% python3 -q
>>> import numpy as np
>>> np.set_printoptions(suppress=True, linewidth=200)
>>> m1 = np.array([[-10, -5, -5, 6, 3, 3],
...     [10, 0, 0, -6, 0, 0],
...     [0, -10, -10, 0, 6, 6],
...     [8, 4, 4, -6, -3, -3],
...     [-8, 0, 0, 6, 0, 0],
...     [0, 8, 8, 0, -6, -6]])
>>> # column 2 repeats column 1
>>> r = np.linalg.matrix_rank(m1)
>>> print(r)
4
>>> ns = np.linalg.svd(m1)[2][r:].T
>>> print([int(np.linalg.matrix_rank(np.delete(m1, i, axis=0))) for i in range(6)])
[4, 4, 4, 4, 4, 4]
>>> print([int(np.linalg.matrix_rank(m1[:, :j + 1])) for j in range(6)])
[1, 2, 2, 3, 4, 4]
>>> print([int(np.linalg.matrix_rank(m1[:i])) for i in range(1, len(m1) + 1)])
[1, 2, 2, 3, 4, 4]
>>> U, sig, Vt = np.linalg.svd(m1, full_matrices=False)
>>> print(np.allclose(U * sig @ Vt, m1))
True
>>> print(np.round(U.T @ U, 2) + 0)
[[1. 0. 0. 0. 0. 0.]
 [0. 1. 0. 0. 0. 0.]
 [0. 0. 1. 0. 0. 0.]
 [0. 0. 0. 1. 0. 0.]
 [0. 0. 0. 0. 1. 0.]
 [0. 0. 0. 0. 0. 1.]]
>>> print(np.round(np.cumsum(sig ** 2) / np.sum(sig ** 2), 2))
[0.66 1.   1.   1.   1.   1.  ]
>>> print(np.round(U.T @ m1 @ Vt.T, 2) + 0)
[[26.57  0.    0.    0.    0.    0.  ]
 [ 0.   18.79  0.    0.    0.    0.  ]
 [ 0.    0.    1.35  0.    0.    0.  ]
 [ 0.    0.    0.    0.96  0.    0.  ]
 [ 0.    0.    0.    0.    0.    0.  ]
 [ 0.    0.    0.    0.    0.    0.  ]]
>>> print(np.round(sig / sig[0], 2) + 0)
[1.   0.71 0.05 0.04 0.   0.  ]
>>> U, sig, Vt = np.linalg.svd(m1)
>>> V = Vt[:(sig > 1e-8).sum()]
>>> rng = np.random.default_rng(130)
>>> vec = m1[2] + -1 * m1[3] + rng.integers(2) * np.eye(6)[4]
>>> print(vec)
[ -8. -14. -14.   6.  10.   9.]
>>> print(np.linalg.matrix_rank(np.vstack([m1, vec])))
5
>>> F = (rng.random((12, 12)) < 0.3) + np.eye(12)
>>> F /= F.sum(axis=1, keepdims=True)
>>> print(F.round(2))
[[0.5  0.   0.   0.   0.   0.25 0.   0.   0.25 0.   0.   0.  ]
 [0.33 0.33 0.   0.   0.   0.   0.   0.33 0.   0.   0.   0.  ]
 [0.14 0.14 0.29 0.   0.   0.14 0.   0.14 0.14 0.   0.   0.  ]
 [0.   0.   0.17 0.17 0.   0.17 0.   0.   0.17 0.17 0.   0.17]
 [0.2  0.   0.2  0.2  0.2  0.   0.2  0.   0.   0.   0.   0.  ]
 [0.2  0.   0.   0.   0.2  0.4  0.   0.   0.2  0.   0.   0.  ]
 [0.12 0.12 0.   0.   0.   0.12 0.25 0.   0.12 0.   0.12 0.12]
 [0.   0.   0.17 0.   0.   0.17 0.   0.17 0.   0.17 0.17 0.17]
 [0.   0.25 0.   0.   0.   0.25 0.   0.   0.5  0.   0.   0.  ]
 [0.25 0.   0.   0.   0.   0.   0.25 0.   0.   0.25 0.   0.25]
 [0.   0.   0.   0.   0.   0.   0.   0.33 0.   0.33 0.33 0.  ]
 [0.   0.   0.25 0.   0.   0.   0.   0.   0.   0.25 0.25 0.25]]
>>> print(F @ np.ones(12))
[1. 1. 1. 1. 1. 1. 1. 1. 1. 1. 1. 1.]
>>> print(np.round(F.sum(axis=1), 2))
[1. 1. 1. 1. 1. 1. 1. 1. 1. 1. 1. 1.]
>>> print(np.round(np.linalg.matrix_power(F, 100), 2))
[[0.2  0.09 0.04 0.01 0.05 0.21 0.03 0.06 0.21 0.04 0.03 0.03]
 [0.2  0.09 0.04 0.01 0.05 0.21 0.03 0.06 0.21 0.04 0.03 0.03]
 [0.2  0.09 0.04 0.01 0.05 0.21 0.03 0.06 0.21 0.04 0.03 0.03]
 [0.2  0.09 0.04 0.01 0.05 0.21 0.03 0.06 0.21 0.04 0.03 0.03]
 [0.2  0.09 0.04 0.01 0.05 0.21 0.03 0.06 0.21 0.04 0.03 0.03]
 [0.2  0.09 0.04 0.01 0.05 0.21 0.03 0.06 0.21 0.04 0.03 0.03]
 [0.2  0.09 0.04 0.01 0.05 0.21 0.03 0.06 0.21 0.04 0.03 0.03]
 [0.2  0.09 0.04 0.01 0.05 0.21 0.03 0.06 0.21 0.04 0.03 0.03]
 [0.2  0.09 0.04 0.01 0.05 0.21 0.03 0.06 0.21 0.04 0.03 0.03]
 [0.2  0.09 0.04 0.01 0.05 0.21 0.03 0.06 0.21 0.04 0.03 0.03]
 [0.2  0.09 0.04 0.01 0.05 0.21 0.03 0.06 0.21 0.04 0.03 0.03]
 [0.2  0.09 0.04 0.01 0.05 0.21 0.03 0.06 0.21 0.04 0.03 0.03]]
>>> pr = np.eye(12)[9]
>>> for _ in range(7):
...     pr = pr @ F
...     print(pr.round(2))
... 
[0.25 0.   0.   0.   0.   0.   0.25 0.   0.   0.25 0.   0.25]
[0.22 0.03 0.06 0.   0.   0.09 0.12 0.   0.09 0.12 0.09 0.16]
[0.19 0.06 0.06 0.   0.02 0.14 0.06 0.05 0.14 0.1  0.09 0.09]
[0.19 0.07 0.05 0.   0.03 0.17 0.04 0.06 0.16 0.08 0.07 0.06]
[0.19 0.08 0.05 0.01 0.04 0.18 0.04 0.06 0.18 0.07 0.05 0.05]
[0.19 0.08 0.05 0.01 0.04 0.19 0.04 0.06 0.18 0.06 0.05 0.05]
[0.2  0.08 0.05 0.01 0.05 0.19 0.03 0.06 0.19 0.05 0.04 0.04]
>>> W0 = np.loadtxt("data.csv", delimiter=",")
>>> print(W0.round(2) + 0)
[[-0.32  0.16  0.1   0.33 -0.29  0.68  0.16  0.42]
 [ 0.44 -0.08  0.43  0.52 -0.42 -0.23  0.27 -0.18]
 [ 0.57 -0.51 -0.32  0.11  0.31  0.27  0.15  0.33]
 [ 0.    0.1  -0.54 -0.1  -0.23  0.21  0.55 -0.54]
 [-0.19 -0.16 -0.4   0.64  0.    0.   -0.53 -0.29]
 [-0.06  0.34 -0.44  0.23 -0.05 -0.56  0.24  0.52]
 [-0.13 -0.53 -0.16 -0.31 -0.7  -0.14 -0.16  0.19]
 [ 0.57  0.52 -0.18 -0.16 -0.31  0.19 -0.46  0.04]]
>>> vec = np.array([1, 2, -2, -2, -3, -1, -2, -3, -3, 0, 0, 2])
>>> h1 = np.maximum(F @ vec, 0)
>>> print(F * (h1 > 1e-9)[:, None])
[[0.   0.   0.   0.   0.   0.   0.   0.   0.   0.   0.   0.  ]
 [0.   0.   0.   0.   0.   0.   0.   0.   0.   0.   0.   0.  ]
 [0.   0.   0.   0.   0.   0.   0.   0.   0.   0.   0.   0.  ]
 [0.   0.   0.   0.   0.   0.   0.   0.   0.   0.   0.   0.  ]
 [0.   0.   0.   0.   0.   0.   0.   0.   0.   0.   0.   0.  ]
 [0.   0.   0.   0.   0.   0.   0.   0.   0.   0.   0.   0.  ]
 [0.   0.   0.   0.   0.   0.   0.   0.   0.   0.   0.   0.  ]
 [0.   0.   0.   0.   0.   0.   0.   0.   0.   0.   0.   0.  ]
 [0.   0.   0.   0.   0.   0.   0.   0.   0.   0.   0.   0.  ]
 [0.25 0.   0.   0.   0.   0.   0.25 0.   0.   0.25 0.   0.25]
 [0.   0.   0.   0.   0.   0.   0.   0.   0.   0.   0.   0.  ]
 [0.   0.   0.   0.   0.   0.   0.   0.   0.   0.   0.   0.  ]]
>>> print(np.round(np.maximum(F @ vec, 0) - np.maximum(-F @ vec, 0), 2))
[-0.5   0.   -1.14 -1.   -1.6  -1.4  -0.38 -0.67 -1.25  0.25 -1.    0.  ]
>>> print(h1)
[0.   0.   0.   0.   0.   0.   0.   0.   0.   0.25 0.   0.  ]
>>> print(np.flatnonzero(h1 > 1e-9))
[9]
>>> M2 = W0 + rng.integers(-2, 3, (8, 2)) @ rng.integers(-2, 3, (2, 8))
>>> print(M2.round(2))
[[-0.32  0.16  0.1   0.33 -0.29  0.68  0.16  0.42]
 [ 1.44 -4.08 -0.57  3.52 -0.42 -0.23  3.27 -0.18]
 [ 0.57 -0.51 -0.32  0.11  0.31  0.27  0.15  0.33]
 [ 0.    6.1  -0.54 -4.1  -2.23  2.21 -3.45  1.46]
 [-2.19  1.84  1.6  -1.36  2.   -2.   -2.53 -2.29]
 [-2.06 -3.66  1.56  2.23  3.95 -4.56  2.24 -3.48]
 [-4.13 -2.53  3.84 -0.31  5.3  -6.14 -0.16 -5.81]
 [-0.43 -1.48  0.82  0.84  1.69 -1.81  0.54 -1.96]]
>>> print(np.round(M2 - W0, 2))
[[ 0.  0.  0.  0.  0.  0.  0.  0.]
 [ 1. -4. -1.  3.  0.  0.  3.  0.]
 [ 0.  0.  0.  0.  0.  0.  0.  0.]
 [ 0.  6.  0. -4. -2.  2. -4.  2.]
 [-2.  2.  2. -2.  2. -2. -2. -2.]
 [-2. -4.  2.  2.  4. -4.  2. -4.]
 [-4. -2.  4.  0.  6. -6.  0. -6.]
 [-1. -2.  1.  1.  2. -2.  1. -2.]]
>>> print(np.round(np.linalg.svd(M2 - W0, compute_uv=False), 2) + 0)
[16.68 10.67  0.    0.    0.    0.    0.    0.  ]
>>> M2 = np.array([[0.2, -1.1, 0.6, -2.4],
...     [-0.4, 0.8, 0.7, 1.9],
...     [0.4, -0.3, 0.6, 0.3],
...     [1.3, -0.3, 0.5, -0.6],
...     [-1.6, 1.1, 0.9, -0.3],
...     [-1.0, 0.5, -0.2, -0.8]])
>>> cent = np.array([[-0.5, 1.1, 1.5, 0.7, 1.4, -0.8, -0.8, -1.7, 1.7, -1.3, -0.3, -1.7],
...     [0.2, -0.4, -0.4, -2.4, -0.4, -0.2, -0.8, 1.5, -0.5, -1.1, -2.2, -1.6],
...     [-0.2, -0.1, 0.8, 0.3, 0.3, -0.5, -1.4, 0.7, 1.5, -2.0, 0.1, -2.4],
...     [0.4, 0.0, -0.2, 0.0, -0.4, 0.6, 0.0, 0.4, 0.3, 0.2, 0.3, -1.6]])
>>> A = M2 @ cent
>>> print(A.round(2))
[[-1.4   0.6   1.7   2.96  1.86 -1.68 -0.12 -2.53  1.07 -0.73  1.7   3.82]
 [ 0.98 -0.83 -0.74 -1.99 -1.43  0.95 -1.3   3.13  0.54 -1.38 -1.   -5.32]
 [-0.26  0.5   1.14  1.18  0.74 -0.38 -0.92 -0.59  1.82 -1.33  0.69 -2.12]
 [-1.05  1.5   2.59  1.78  2.33 -1.59 -1.5  -2.55  2.93 -2.48  0.14 -1.97]
 [ 0.72 -2.29 -2.06 -3.49 -2.29  0.43 -0.86  4.88 -2.01 -0.99 -1.94 -0.72]
 [ 0.32 -1.28 -1.7  -1.96 -1.34  0.32  0.68  1.99 -2.49  0.99 -1.06  2.66]]
>>> # rows and columns are dependent
>>> U, sig, Vt = np.linalg.svd(A)
>>> print(np.argmax(sig[:-1] / (sig[1:] + 1e-6)) + 1)
4
>>> M2 = U[:, :4] @ np.diag(sig[:4]) @ Vt[:4]
>>> print(M2.round(2))
[[-1.4   0.6   1.7   2.96  1.86 -1.68 -0.12 -2.53  1.07 -0.73  1.7   3.82]
 [ 0.98 -0.83 -0.74 -1.99 -1.43  0.95 -1.3   3.13  0.54 -1.38 -1.   -5.32]
 [-0.26  0.5   1.14  1.18  0.74 -0.38 -0.92 -0.59  1.82 -1.33  0.69 -2.12]
 [-1.05  1.5   2.59  1.78  2.33 -1.59 -1.5  -2.55  2.93 -2.48  0.14 -1.97]
 [ 0.72 -2.29 -2.06 -3.49 -2.29  0.43 -0.86  4.88 -2.01 -0.99 -1.94 -0.72]
 [ 0.32 -1.28 -1.7  -1.96 -1.34  0.32  0.68  1.99 -2.49  0.99 -1.06  2.66]]
>>> print(np.round(np.abs(A - M2).max(), 2))
0.0
>>> M2 = np.array([[-5, 0],
...     [3, -4],
...     [-3, 2],
...     [-4, -5],
...     [5, -3],
...     [2, 1],
...     [-3, 5],
...     [2, 2],
...     [0, -4],
...     [-2, 5],
...     [2, -1],
...     [5, -3]])
>>> print(np.round(np.einsum("ij->j", A), 2))
[-0.69 -1.8   0.93 -1.52 -0.13 -1.95 -4.02  4.33  1.86 -5.92 -1.47 -3.65]
>>> print(np.round(np.einsum("ik,kj->ji", A, M2), 2))
[[ 17.06 -18.14  -7.38  -1.88   5.92  12.58]
 [-47.81  24.69 -22.26 -49.25  42.44  31.23]]
>>> print(np.round(A @ M2, 2))
[[ 17.06 -47.81]
 [-18.14  24.69]
 [ -7.38 -22.26]
 [ -1.88 -49.25]
 [  5.92  42.44]
 [ 12.58  31.23]]
>>> M2 = np.array([[2, 2, 0, 1, 2, 0, 2, 0, 0],
...     [2, 2, 2, 2, 2, 2, 1, 0, 2],
...     [1, 0, 0, 0, 1, 1, 2, 0, 0],
...     [2, 1, 1, 1, 2, 0, 2, 2, 0],
...     [1, 1, 0, 1, 0, 1, 0, 1, 1],
...     [1, 1, 0, 1, 1, 2, 2, 1, 0],
...     [1, 2, 0, 0, 0, 0, 1, 2, 0],
...     [1, 2, 2, 2, 0, 1, 0, 1, 1],
...     [1, 1, 2, 0, 0, 0, 1, 1, 2]])
>>> K = np.triu(M2, 1)
>>> print(K)
[[0 2 0 1 2 0 2 0 0]
 [0 0 2 2 2 2 1 0 2]
 [0 0 0 0 1 1 2 0 0]
 [0 0 0 0 2 0 2 2 0]
 [0 0 0 0 0 1 0 1 1]
 [0 0 0 0 0 0 2 1 0]
 [0 0 0 0 0 0 0 2 0]
 [0 0 0 0 0 0 0 0 1]
 [0 0 0 0 0 0 0 0 0]]
>>> r = np.linalg.matrix_rank(K)
>>> print(r)
7
>>> ns = np.linalg.svd(K)[2][r:].T
>>> print([int(np.linalg.matrix_rank(K[:, :j + 1])) for j in range(9)])
[0, 1, 2, 2, 3, 4, 5, 6, 7]
>>> print([int(np.linalg.matrix_rank(np.delete(K, i, axis=0))) for i in range(9)])
[6, 6, 7, 7, 7, 7, 7, 7, 7]
>>> print([int(np.linalg.matrix_rank(K[:i])) for i in range(1, len(K) + 1)])
[1, 2, 3, 4, 5, 6, 7, 7, 7]
>>> print(np.round(ns @ ns.T, 2) + 0)
[[ 1.    0.    0.    0.    0.    0.    0.    0.    0.  ]
 [ 0.    0.11  0.22 -0.22  0.    0.    0.    0.    0.  ]
 [ 0.    0.22  0.44 -0.44  0.    0.    0.    0.    0.  ]
 [ 0.   -0.22 -0.44  0.44  0.    0.    0.    0.    0.  ]
 [ 0.    0.    0.    0.    0.    0.    0.    0.    0.  ]
 [ 0.    0.    0.    0.    0.    0.    0.    0.    0.  ]
 [ 0.    0.    0.    0.    0.    0.    0.    0.    0.  ]
 [ 0.    0.    0.    0.    0.    0.    0.    0.    0.  ]
 [ 0.    0.    0.    0.    0.    0.    0.    0.    0.  ]]
>>> print(np.round(K @ ns, 2) + 0)
[[0. 0.]
 [0. 0.]
 [0. 0.]
 [0. 0.]
 [0. 0.]
 [0. 0.]
 [0. 0.]
 [0. 0.]
 [0. 0.]]
>>> w1 = np.array([[9, 6, 4, -3],
...     [1, 9, -4, 7],
...     [4, 9, -5, 1],
...     [-7, -7, 6, -1],
...     [3, -2, 3, 9],
...     [9, -8, -1, 1],
...     [-2, -9, -3, -4],
...     [3, -1, 5, -9],
...     [-5, -6, -7, 8]])
>>> beta = np.array([0, 2, -2, -1])
>>> H = np.maximum(K @ w1 + beta, 0)
>>> print(np.linalg.matrix_rank(H))
4
>>> print((H > 0).astype(int))
[[0 0 0 1]
 [1 0 0 1]
 [1 0 0 1]
 [1 0 1 0]
 [1 0 0 0]
 [0 0 0 0]
 [1 0 1 0]
 [0 0 0 1]
 [0 1 0 0]]
>>> cent = np.array([[4, 4, 8], [5, 4, 2], [6, 6, 8], [5, 0, 1]])
>>> print(H @ cent)
[[110   0  22]
 [179  24  79]
 [ 37  32  65]
 [ 80  80 128]
 [ 28  28  56]
 [  0   0   0]
 [ 72  72 112]
 [ 35   0   7]
 [ 10   8   4]]
>>> print(w1 @ cent)
[[  75   84  113]
 [  60   16    1]
 [  36   22   11]
 [ -32  -20  -23]
 [  65   22   53]
 [  -5   -2   49]
 [ -91  -62  -62]
 [  -8   38   53]
 [ -52  -86 -100]]
>>> T = np.stack([K, -1 * K, K[::-1]])
>>> print(np.round(np.linalg.det(T), 2))
[0. 0. 0.]
>>> print((T @ K.T).shape)
(3, 9, 9)
>>> print(np.linalg.matrix_rank(T.reshape(3, -1)))
2
>>> print(T.sum(axis=0))
[[0 0 0 0 0 0 0 0 0]
 [0 0 0 0 0 0 0 0 1]
 [0 0 0 0 0 0 0 2 0]
 [0 0 0 0 0 0 2 1 0]
 [0 0 0 0 0 1 0 1 1]
 [0 0 0 0 2 0 2 2 0]
 [0 0 0 0 1 1 2 0 0]
 [0 0 2 2 2 2 1 0 2]
 [0 2 0 1 2 0 2 0 0]]
>>> print(np.einsum("bij,cij->bc", T, T))
[[ 65 -65  19]
 [-65  65 -19]
 [ 19 -19  65]]
>>> X = np.load("x.npy")
>>> print(X)
[[ 0.  0.  8.  9.]
 [ 0.  0. -5. -4.]
 [ 8. -5.  0.  0.]
 [ 9. -4.  0.  0.]]
>>> print(round(float(np.linalg.eigvals(X).sum().real), 2))
-0.0
>>> print(np.round(np.linalg.eigvals(X), 2))
[-13.6   13.6   -0.96   0.96]
>>> print(np.kron(np.eye(2, dtype=int), X))
[[ 0.  0.  8.  9.  0.  0.  0.  0.]
 [ 0.  0. -5. -4.  0.  0. -0. -0.]
 [ 8. -5.  0.  0.  0. -0.  0.  0.]
 [ 9. -4.  0.  0.  0. -0.  0.  0.]
 [ 0.  0.  0.  0.  0.  0.  8.  9.]
 [ 0.  0. -0. -0.  0.  0. -5. -4.]
 [ 0. -0.  0.  0.  8. -5.  0.  0.]
 [ 0. -0.  0.  0.  9. -4.  0.  0.]]
>>> print(np.einsum("ij,ji->", X, X))
372.0
>>> Q, V = np.linalg.qr(X[:, :2])[0], np.linalg.qr(X[:, 2:])[0]
>>> sig = np.linalg.svd(Q.T @ V, compute_uv=False)
>>> print(sig.round(2) + 0)
[0. 0.]
>>> print(round(float(np.linalg.norm(Q @ Q.T - V @ V.T, 2)), 2))
1.0
>>> print((sig > 0.9).sum())
0
>>> arr = np.loadtxt("sample4.csv", delimiter=",")
>>> print(arr)
[[1.   0.2  0.04 0.01 0.   0.   0.   0.   0.   0.   0.   0.  ]
 [0.2  1.   0.2  0.04 0.01 0.   0.   0.   0.   0.   0.   0.  ]
 [0.04 0.2  1.   0.2  0.04 0.01 0.   0.   0.   0.   0.   0.  ]
 [0.01 0.04 0.2  1.   0.2  0.04 0.01 0.   0.   0.   0.   0.  ]
 [0.   0.01 0.04 0.2  1.   0.2  0.04 0.01 0.   0.   0.   0.  ]
 [0.   0.   0.01 0.04 0.2  1.   0.2  0.04 0.01 0.   0.   0.  ]
 [0.   0.   0.   0.01 0.04 0.2  1.   0.2  0.04 0.01 0.   0.  ]
 [0.   0.   0.   0.   0.01 0.04 0.2  1.   0.2  0.04 0.01 0.  ]
 [0.   0.   0.   0.   0.   0.01 0.04 0.2  1.   0.2  0.04 0.01]
 [0.   0.   0.   0.   0.   0.   0.01 0.04 0.2  1.   0.2  0.04]
 [0.   0.   0.   0.   0.   0.   0.   0.01 0.04 0.2  1.   0.2 ]
 [0.   0.   0.   0.   0.   0.   0.   0.   0.01 0.04 0.2  1.  ]]
>>> vec = np.array([5, -6, 2, 7, 6, 3, -5, 9])
>>> y = W0 @ vec
>>> print(y.round(2))
[  3.27   1.04  10.97 -10.7    3.74  -0.16  -2.06  -0.41]
>>> print(np.round(np.linalg.solve(W0, 2 * y), 2))
[ 10. -12.   4.  14.  12.   6. -10.  18.]
>>> print(np.round(np.linalg.solve(W0, y), 2))
[ 5. -6.  2.  7.  6.  3. -5.  9.]
>>> print(np.round(np.linalg.solve(W0, W0[:, 2]), 2) + 0)
[0. 0. 1. 0. 0. 0. 0. 0.]
>>> print(np.round(np.linalg.solve(W0, y + W0[:, 5]), 2))
[ 5. -6.  2.  7.  6.  4. -5.  9.]
